In [1]: import numpy as np

In [2]: np.set_printoptions(precision=3, suppress=True, linewidth=100)

In [3]: W0 = np.load("w.npy")

In [4]: print(W0)
[[0.333 0.    0.    0.333 0.    0.    0.333 0.    0.   ]
 [0.25  0.25  0.25  0.    0.    0.    0.    0.    0.25 ]
 [0.    0.    1.    0.    0.    0.    0.    0.    0.   ]
 [0.2   0.2   0.    0.2   0.2   0.    0.    0.2   0.   ]
 [0.25  0.    0.    0.25  0.25  0.    0.    0.    0.25 ]
 [0.25  0.    0.25  0.    0.    0.5   0.    0.    0.   ]
 [0.    0.    0.    0.    0.    0.333 0.333 0.    0.333]
 [0.    0.    0.    0.    0.    0.    0.    0.5   0.5  ]
 [0.    0.2   0.    0.2   0.2   0.2   0.    0.    0.2  ]]

In [5]: x = np.array([5, 5, 2, 1, 2, 2, -3, 3, -3])

In [6]: y = W0 @ x

In [7]: print(y)
[ 1.     2.25   2.     3.2    1.25   2.75  -1.333  0.     1.4  ]

In [8]: print(np.linalg.solve(W0.T, W0[3]))
[ 0.  0.  0.  1.  0.  0.  0.  0. -0.]

In [9]: print(np.linalg.solve(W0, W0[:, 7]))
[ 0.  0.  0.  0.  0.  0.  0.  1. -0.]

In [10]: print(np.linalg.solve(W0, y + W0[:, 1]))
[ 5.  6.  2.  1.  2.  2. -3.  3. -3.]

In [11]: B = np.array([[-2, -1], [-1, -2]])

In [12]: K = np.tile(B, (2, 2))

In [13]: print(K)
[[-2 -1 -2 -1]
 [-1 -2 -1 -2]
 [-2 -1 -2 -1]
 [-1 -2 -1 -2]]

In [14]: print([round(float(x), 3) for x in np.linalg.svd(K, compute_uv=False)[:3]])
[6.0, 2.0, 0.0]

In [15]: print(np.linalg.cond(K) > 100)
True

In [16]: print(np.argsort(-np.linalg.norm(K, axis=0).round(6), kind="stable")[:3])
[0 1 2]

In [17]: print(np.linalg.matrix_rank(K, rtol=0.1))
2

In [18]: X = np.loadtxt("out4.csv", delimiter=",")

In [19]: print(X)
[[ 2.  1.  2.  3. -1. -1.]
 [ 0.  0.  0.  0.  0.  0.]
 [-6. -3. -6. -9.  3.  3.]
 [ 6.  3.  6.  9. -3. -3.]
 [ 0.  0.  0.  0.  0.  0.]
 [-4. -2. -4. -6.  2.  2.]
 [-4. -2. -4. -6.  2.  2.]
 [ 6.  3.  6.  9. -3. -3.]
 [-6. -3. -6. -9.  3.  3.]]

In [20]: f = np.array([2, 1, 0, 1, 1, -1, 0, 2, 0])

In [21]: B = W0 + np.outer(f, np.eye(9)[5])

In [22]: print(round(float(np.linalg.det(B) / np.linalg.det(W0)), 3), round(float(1 + np.linalg.solve(W0, f)[5]), 3))
-1.846 -1.846

In [23]: print(np.linalg.matrix_rank(np.linalg.inv(B) - np.linalg.inv(W0), tol=1e-8))
1

In [24]: F = np.loadtxt("a.csv", delimiter=",")

In [25]: print(F)
[[ -2.  -2.  -2.  -2.  -2.  -2.  -2.  -2.  -2.  -2.]
 [ -2.  -4.  -4.  -4.  -4.  -4.  -4.  -4.  -4.  -4.]
 [ -2.  -4.  -6.  -6.  -6.  -6.  -6.  -6.  -6.  -6.]
 [ -2.  -4.  -6.  -8.  -8.  -8.  -8.  -8.  -8.  -8.]
 [ -2.  -4.  -6.  -8. -10. -10. -10. -10. -10. -10.]
 [ -2.  -4.  -6.  -8. -10. -12. -12. -12. -12. -12.]
 [ -2.  -4.  -6.  -8. -10. -12. -14. -14. -14. -14.]
 [ -2.  -4.  -6.  -8. -10. -12. -14. -16. -16. -16.]
 [ -2.  -4.  -6.  -8. -10. -12. -14. -16. -18. -18.]
 [ -2.  -4.  -6.  -8. -10. -12. -14. -16. -18. -20.]]

In [26]: rng = np.random.default_rng(207)

In [27]: lab = rng.permutation(10)

In [28]: print(lab)
[2 6 1 5 3 0 4 7 9 8]

In [29]: B = F[lab][:, lab]

In [30]: print(np.round(np.linalg.det(B), 3), round(np.linalg.det(F[lab]), 3))
1024.0 -1024.0

In [31]: print(np.allclose(B, F))
False

In [32]: print(B)
[[ -6.  -6.  -4.  -6.  -6.  -2.  -6.  -6.  -6.  -6.]
 [ -6. -14.  -4. -12.  -8.  -2. -10. -14. -14. -14.]
 [ -4.  -4.  -4.  -4.  -4.  -2.  -4.  -4.  -4.  -4.]
 [ -6. -12.  -4. -12.  -8.  -2. -10. -12. -12. -12.]
 [ -6.  -8.  -4.  -8.  -8.  -2.  -8.  -8.  -8.  -8.]
 [ -2.  -2.  -2.  -2.  -2.  -2.  -2.  -2.  -2.  -2.]
 [ -6. -10.  -4. -10.  -8.  -2. -10. -10. -10. -10.]
 [ -6. -14.  -4. -12.  -8.  -2. -10. -16. -16. -16.]
 [ -6. -14.  -4. -12.  -8.  -2. -10. -16. -20. -18.]
 [ -6. -14.  -4. -12.  -8.  -2. -10. -16. -18. -18.]]

In [33]: print(np.diag(B))
[ -6. -14.  -4. -12.  -8.  -2. -10. -16. -20. -18.]

In [34]: print(np.sort(np.abs(np.linalg.eigvals(B))))
[ 0.511  0.548  0.616  0.732  0.93   1.286  2.     3.746 10.098 89.532]

In [35]: print(np.all(np.linalg.eigvalsh(B) > 0))
False

In [36]: print(np.round(np.linalg.eigvalsh(B).min(), 3))
-89.532

In [37]: w, V = np.linalg.eigh(F)

In [38]: print(w)
[-89.532 -10.098  -3.746  -2.     -1.286  -0.93   -0.732  -0.616  -0.548  -0.511]

In [39]: print(np.linalg.svd(F, compute_uv=False))
[89.532 10.098  3.746  2.     1.286  0.93   0.732  0.616  0.548  0.511]

In [40]: print(np.round(V.T @ V, 3) + 0)
[[1. 0. 0. 0. 0. 0. 0. 0. 0. 0.]
 [0. 1. 0. 0. 0. 0. 0. 0. 0. 0.]
 [0. 0. 1. 0. 0. 0. 0. 0. 0. 0.]
 [0. 0. 0. 1. 0. 0. 0. 0. 0. 0.]
 [0. 0. 0. 0. 1. 0. 0. 0. 0. 0.]
 [0. 0. 0. 0. 0. 1. 0. 0. 0. 0.]
 [0. 0. 0. 0. 0. 0. 1. 0. 0. 0.]
 [0. 0. 0. 0. 0. 0. 0. 1. 0. 0.]
 [0. 0. 0. 0. 0. 0. 0. 0. 1. 0.]
 [0. 0. 0. 0. 0. 0. 0. 0. 0. 1.]]

In [41]: print(w.sum(), np.trace(F))
-110.0 -110.0

In [42]: print(V @ np.diag(w) @ V.T)
[[ -2.  -2.  -2.  -2.  -2.  -2.  -2.  -2.  -2.  -2.]
 [ -2.  -4.  -4.  -4.  -4.  -4.  -4.  -4.  -4.  -4.]
 [ -2.  -4.  -6.  -6.  -6.  -6.  -6.  -6.  -6.  -6.]
 [ -2.  -4.  -6.  -8.  -8.  -8.  -8.  -8.  -8.  -8.]
 [ -2.  -4.  -6.  -8. -10. -10. -10. -10. -10. -10.]
 [ -2.  -4.  -6.  -8. -10. -12. -12. -12. -12. -12.]
 [ -2.  -4.  -6.  -8. -10. -12. -14. -14. -14. -14.]
 [ -2.  -4.  -6.  -8. -10. -12. -14. -16. -16. -16.]
 [ -2.  -4.  -6.  -8. -10. -12. -14. -16. -18. -18.]
 [ -2.  -4.  -6.  -8. -10. -12. -14. -16. -18. -20.]]

In [43]: print(np.round(V.T @ F @ V, 3) + 0)
[[-89.532   0.      0.      0.      0.      0.      0.      0.      0.      0.   ]
 [  0.    -10.098   0.      0.      0.      0.      0.      0.      0.      0.   ]
 [  0.      0.     -3.746   0.      0.      0.      0.      0.      0.      0.   ]
 [  0.      0.      0.     -2.      0.      0.      0.      0.      0.      0.   ]
 [  0.      0.      0.      0.     -1.286   0.      0.      0.      0.      0.   ]
 [  0.      0.      0.      0.      0.     -0.93    0.      0.      0.      0.   ]
 [  0.      0.      0.      0.      0.      0.     -0.732   0.      0.      0.   ]
 [  0.      0.      0.      0.      0.      0.      0.     -0.616   0.      0.   ]
 [  0.      0.      0.      0.      0.      0.      0.      0.     -0.548   0.   ]
 [  0.      0.      0.      0.      0.      0.      0.      0.      0.     -0.511]]
